In [1]: import numpy as np

In [2]: from numpy import linalg as LA

In [3]: np.set_printoptions(precision=2, suppress=True, linewidth=200, legacy="1.25")

In [4]: def tidy(a):
   ...:     return np.round(a, 2) + 0
   ...: 

In [5]: K = np.load("mat.npy")

In [6]: K
Out[6]: 
array([[ 19.  ,  30.03, -11.37,  -7.86],
       [ 19.91,  31.63,  -9.93, -10.2 ],
       [ 20.63,  29.89,  -9.87,  -7.39],
       [ 19.21,  30.13,  -8.91,  -9.68],
       [ 19.31,  29.12,  -8.49, -10.31],
       [ 18.71,  30.56,  -9.53,  -8.54],
       [ 19.55,  31.15,  -9.88, -10.33],
       [ 20.38,  27.89, -10.49,  -8.56],
       [ 20.96,  30.03, -11.11, -10.29],
       [ 19.  ,  31.6 , -10.24, -10.74],
       [ 18.85,  30.49, -10.37,  -9.71],
       [ 19.89,  31.46,  -8.46,  -9.75],
       [ 21.05,  31.36,  -9.7 ,  -9.38],
       [ 20.16,  31.44, -11.3 ,  -8.57],
       [ 22.45,  31.86,  -9.19, -10.64],
       [ 19.84,  30.36,  -9.97,  -8.29],
       [ 20.79,  28.98, -11.7 ,  -9.1 ],
       [ 18.93,  29.03,  -7.75, -10.71],
       [ 19.86,  28.73, -10.59,  -9.71],
       [ 19.73,  32.28, -10.06, -10.34],
       [ 18.8 ,  29.38,  -8.44,  -7.68],
       [ 19.12,  30.46,  -7.87,  -8.36],
       [ 20.99,  30.86, -10.01, -11.1 ],
       [ 19.2 ,  30.29,  -9.78, -11.52],
       [ 21.37,  30.32,  -7.84,  -8.59],
       [ 21.47,  30.7 ,  -9.44, -10.17],
       [ 20.5 ,  29.22, -10.77, -10.43],
       [ 18.45,  28.01,  -9.14, -10.17],
       [ 20.06,  30.42,  -9.68, -11.05]])

In [7]: print(tidy(np.abs(LA.svd(K)[2][-1])))
[0.82 0.43 0.37 0.03]

In [8]: [round(float(x), 2) for x in LA.svd(K, compute_uv=False)[:3]]
Out[8]: [208.71, 5.95, 5.41]

In [9]: np.argsort(-LA.norm(K, axis=0).round(6), kind="stable")[:3]
Out[9]: array([1, 0, 2])

In [10]: LA.matrix_rank(K, rtol=0.1)
Out[10]: 1

In [11]: LA.cond(K) > 100
Out[11]: False

In [12]: print(tidy(LA.norm(K, 2) / LA.norm(K)))
1.0

In [13]: f = np.array([9, 9, -4, 7, -7, 8]) + 0.5

In [14]: mat = np.outer(f, f) / (f @ f)

In [15]: print(tidy(mat))
[[ 0.25  0.25 -0.09  0.2  -0.17  0.22]
 [ 0.25  0.25 -0.09  0.2  -0.17  0.22]
 [-0.09 -0.09  0.03 -0.07  0.06 -0.08]
 [ 0.2   0.2  -0.07  0.15 -0.13  0.18]
 [-0.17 -0.17  0.06 -0.13  0.12 -0.15]
 [ 0.22  0.22 -0.08  0.18 -0.15  0.2 ]]

In [16]: evals, vecs = LA.eigh(mat)

In [17]: (evals > 1e-8).sum(), (evals < -1e-8).sum()
Out[17]: (1, 0)

In [18]: print(evals.sum(), np.trace(mat))
1.0 1.0

In [19]: print(tidy(evals))
[0. 0. 0. 0. 0. 1.]

In [20]: print(tidy(vecs.T @ vecs))
[[1. 0. 0. 0. 0. 0.]
 [0. 1. 0. 0. 0. 0.]
 [0. 0. 1. 0. 0. 0.]
 [0. 0. 0. 1. 0. 0.]
 [0. 0. 0. 0. 1. 0.]
 [0. 0. 0. 0. 0. 1.]]

In [21]: vec = np.array([-1, -1, -2, -2, -2, 1])

In [22]: np.trace(mat)
Out[22]: 1.0

In [23]: tidy(mat @ mat @ vec)
Out[23]: array([-0.14, -0.14,  0.05, -0.11,  0.1 , -0.13])

In [24]: rng = np.random.default_rng(489)

In [25]: z = rng.permutation(6)

In [26]: z
Out[26]: array([3, 5, 4, 2, 0, 1])

In [27]: other = mat[z][:, z]

In [28]: tidy(LA.det(other)), tidy(LA.det(mat[z]))
Out[28]: (0.0, 0.0)

In [29]: tidy(np.diag(other))
Out[29]: array([0.15, 0.2 , 0.12, 0.03, 0.25, 0.25])

In [30]: tidy(other)
Out[30]: 
array([[ 0.15,  0.18, -0.13, -0.07,  0.2 ,  0.2 ],
       [ 0.18,  0.2 , -0.15, -0.08,  0.22,  0.22],
       [-0.13, -0.15,  0.12,  0.06, -0.17, -0.17],
       [-0.07, -0.08,  0.06,  0.03, -0.09, -0.09],
       [ 0.2 ,  0.22, -0.17, -0.09,  0.25,  0.25],
       [ 0.2 ,  0.22, -0.17, -0.09,  0.25,  0.25]])

In [31]: np.trace(other)
Out[31]: 1.0

In [32]: np.allclose(other, mat)
Out[32]: False
